$ python3 -q
>>> import numpy as np
>>> from numpy import linalg as LA
>>> np.set_printoptions(precision=2, suppress=True, linewidth=120, legacy="1.25")
>>> def rnd(a):
...     return np.round(a, 2) + 0
... 
>>> A2 = np.array([[2, 1, 1], [3, 0, 1], [0, 1, 2]])
>>> A2[-1] = A2[0]
>>> E = A2 + 0.02 * np.eye(3)
>>> E
array([[2.02, 1.  , 1.  ],
       [3.  , 0.02, 1.  ],
       [2.  , 1.  , 1.02]])
>>> x0 = np.array([-1, 2, 2])
>>> rhs = E @ x0
>>> rhs
array([ 1.98, -0.96,  2.04])
>>> rnd(LA.solve(E, E[:, 0]))
array([1., 0., 0.])
>>> rnd(LA.solve(E, 2 * rhs))
array([-2.,  4.,  4.])
>>> w, vecs = LA.eig(E)
>>> rnd(np.prod(w))
-0.08
>>> rnd(np.sort(LA.eigvals(LA.inv(E))))
array([-1.02,  0.25, 50.  ])
>>> gram = E.T @ E
>>> rnd(LA.svd(E, compute_uv=False) ** 2)
array([21.1 ,  1.02,  0.  ])
>>> np.allclose(gram, gram.T)
True
>>> rnd(np.diag(gram))
array([17.08,  2.  ,  3.04])
>>> LA.matrix_rank(gram)
3
>>> rnd(gram)
array([[17.08,  4.08,  7.06],
       [ 4.08,  2.  ,  2.04],
       [ 7.06,  2.04,  3.04]])
>>> Q, _ = LA.qr(np.array([[0.7, 1.0, -0.1], [-0.7, 0.3, -1.9], [0.1, 1.2, 0.1]]))
>>> mat = 2 * Q
>>> rnd(mat)
array([[-1.41, -0.77, -1.19],
       [ 1.41, -1.  , -1.01],
       [-0.2 , -1.55,  1.25]])
>>> left, sv, Vh = LA.svd(mat, full_matrices=False)
>>> rnd(np.cumsum(sv ** 2) / np.sum(sv ** 2))
array([0.33, 0.67, 1.  ])
>>> rnd(np.sqrt((sv ** 2).sum())), rnd(LA.norm(mat))
(3.46, 3.46)
>>> rnd(sv / sv[0])
array([1., 1., 1.])
>>> rnd(sv)
array([2., 2., 2.])
>>> left.shape, sv.shape, Vh.shape
((3, 3), (3,), (3, 3))
>>> (sv > 1e-8).sum()
3
>>> Vh @ Vh.T
array([[1., 0., 0.],
       [0., 1., 0.],
       [0., 0., 1.]])
>>> rnd(left.T @ left)
array([[1., 0., 0.],
       [0., 1., 0.],
       [0., 0., 1.]])
>>> rnd(LA.matrix_power(mat, 2))
array([[ 1.13,  3.71,  0.98],
       [-3.18,  1.47, -1.93],
       [-2.15, -0.23,  3.36]])
>>> rnd(mat @ mat)
array([[ 1.13,  3.71,  0.98],
       [-3.18,  1.47, -1.93],
       [-2.15, -0.23,  3.36]])
>>> np.allclose(mat, mat.T)
False
>>> rnd(np.abs(LA.eigvals(mat)).max())
2.0
>>> rnd(LA.det(mat))
8.0
>>> A2 = LA.inv(mat)
>>> (np.abs(A2) > 1e-9).astype(int)
array([[1, 1, 1],
       [1, 1, 1],
       [1, 1, 1]])
>>> rnd(LA.cond(mat))
1.0
>>> np.allclose(A2, mat.T)
False
>>> rnd(LA.det(mat) * A2)
array([[-2.81,  2.81, -0.4 ],
       [-1.55, -1.99, -3.1 ],
       [-2.38, -2.03,  2.49]])
>>> rng = np.random.default_rng(272314)
>>> labels = rng.permutation(3)
>>> A2 = mat[:, labels] * rng.choice([-1, 1], 3)
>>> rnd(A2)
array([[ 1.19, -1.41,  0.77],
       [ 1.01,  1.41,  1.  ],
       [-1.25, -0.2 ,  1.55]])
>>> left, _, Vh = LA.svd(mat.T @ A2)
>>> rnd(left @ Vh)
array([[ 0.,  1.,  0.],
       [ 0.,  0., -1.],
       [-1.,  0.,  0.]])
>>> feats = np.loadtxt("run7.csv", delimiter=",")
>>> feats
array([[ 3.,  4.,  5.,  6.,  7.],
       [ 8.,  9., 10., 11., 12.],
       [13., 14., 15., 16., 17.],
       [18., 19., 20., 21., 22.],
       [23., 24., 25., 26., 27.]])
>>> # looks like rank 2
>>> np.unique(feats.round(6), axis=0).shape
(5, 5)
>>> np.abs(np.diag(LA.qr(feats)[1])) > 1e-9
array([ True,  True, False, False, False])
>>> rnd(np.trace(LA.pinv(feats) @ feats))
2.0
>>> left, sv, Vh = LA.svd(feats)
>>> vecs = Vh[:(sv > 1e-8).sum()]
>>> x0 = feats[2] + -1 * feats[3] + rng.integers(2) * np.eye(5)[1]
>>> x0
array([-5., -4., -5., -5., -5.])
>>> np.allclose(vecs.T @ vecs @ x0, x0)
False
>>> rnd(vecs.T @ vecs)
array([[ 0.6,  0.4,  0.2,  0. , -0.2],
       [ 0.4,  0.3,  0.2,  0.1,  0. ],
       [ 0.2,  0.2,  0.2,  0.2,  0.2],
       [ 0. ,  0.1,  0.2,  0.3,  0.4],
       [-0.2,  0. ,  0.2,  0.4,  0.6]])
>>> rnd(LA.norm(x0 - vecs.T @ vecs @ x0))
0.84
>>> X = np.load("a.npy")
>>> X
array([[ 4.,  0.,  0.,  0.],
       [ 0.,  5.,  0., -2.],
       [ 0.,  0.,  4.,  0.],
       [ 0., -2.,  0.,  8.]])
>>> # equal to its transpose
>>> def softmax(z):
...     e = np.exp(z - z.max(axis=-1, keepdims=True))
...     return e / e.sum(axis=-1, keepdims=True)
... 
>>> rnd(softmax(X[0] + 2))
array([0.95, 0.02, 0.02, 0.02])
>>> rnd(softmax(X[0]))
array([0.95, 0.02, 0.02, 0.02])
>>> rnd(softmax(10 * X[0]))
array([1., 0., 0., 0.])
>>> scores = X @ X.T / np.sqrt(4)
>>> rnd(softmax(scores + np.triu(np.full(scores.shape, -np.inf), 1)))
array([[1., 0., 0., 0.],
       [0., 1., 0., 0.],
       [0., 0., 1., 0.],
       [0., 0., 0., 1.]])
>>> rnd(softmax(scores))
array([[1., 0., 0., 0.],
       [0., 1., 0., 0.],
       [0., 0., 1., 0.],
       [0., 0., 0., 1.]])
>>> X @ X
array([[ 16.,   0.,   0.,   0.],
       [  0.,  29.,   0., -26.],
       [  0.,   0.,  16.,   0.],
       [  0., -26.,   0.,  68.]])
>>> rnd(LA.det(X))
576.0
>>> (X != 0).astype(int)
array([[1, 0, 0, 0],
       [0, 1, 0, 1],
       [0, 0, 1, 0],
       [0, 1, 0, 1]])
>>> (LA.matrix_power((X != 0) + (X.T != 0) + np.eye(4), 4) > 0).astype(int)
array([[1, 0, 0, 0],
       [0, 1, 0, 1],
       [0, 0, 1, 0],
       [0, 1, 0, 1]])
>>> np.allclose(X, X.T)
True
>>> (X + X.T) / 2
array([[ 4.,  0.,  0.,  0.],
       [ 0.,  5.,  0., -2.],
       [ 0.,  0.,  4.,  0.],
       [ 0., -2.,  0.,  8.]])
>>> rnd(LA.det(X))
576.0
>>> rnd(np.abs(LA.eigvals(X)).max())
9.0
>>> rnd(LA.norm(X, 1)), rnd(LA.norm(X, np.inf))
(10.0, 10.0)
>>> X[0] @ X[3]
0.0
>>> LA.norm(X, axis=1).argmax()
3
>>> rnd(LA.norm(X[0] - X[3]))
9.17
>>> M = np.array([[2, 2, -5, 2], [2, 2, 2, -5], [-5, 2, 2, 2], [2, -5, 2, 2]])
>>> LA.cond(E) > 100
True
>>> rnd(np.abs(LA.svd(E)[2][-1]))
array([0.3 , 0.31, 0.9 ])
>>> A2 = LA.inv(M)
>>> rnd(LA.det(M) * A2)
array([[-98., -98., -49., -98.],
       [-98., -98., -98., -49.],
       [-49., -98., -98., -98.],
       [-98., -49., -98., -98.]])
>>> rnd(LA.slogdet(M)[0])
-1.0
>>> rnd(LA.det(M) * LA.det(A2))
1.0
>>> np.allclose(A2, M.T)
False
>>> rnd(M @ A2)
array([[1., 0., 0., 0.],
       [0., 1., 0., 0.],
       [0., 0., 1., 0.],
       [0., 0., 0., 1.]])
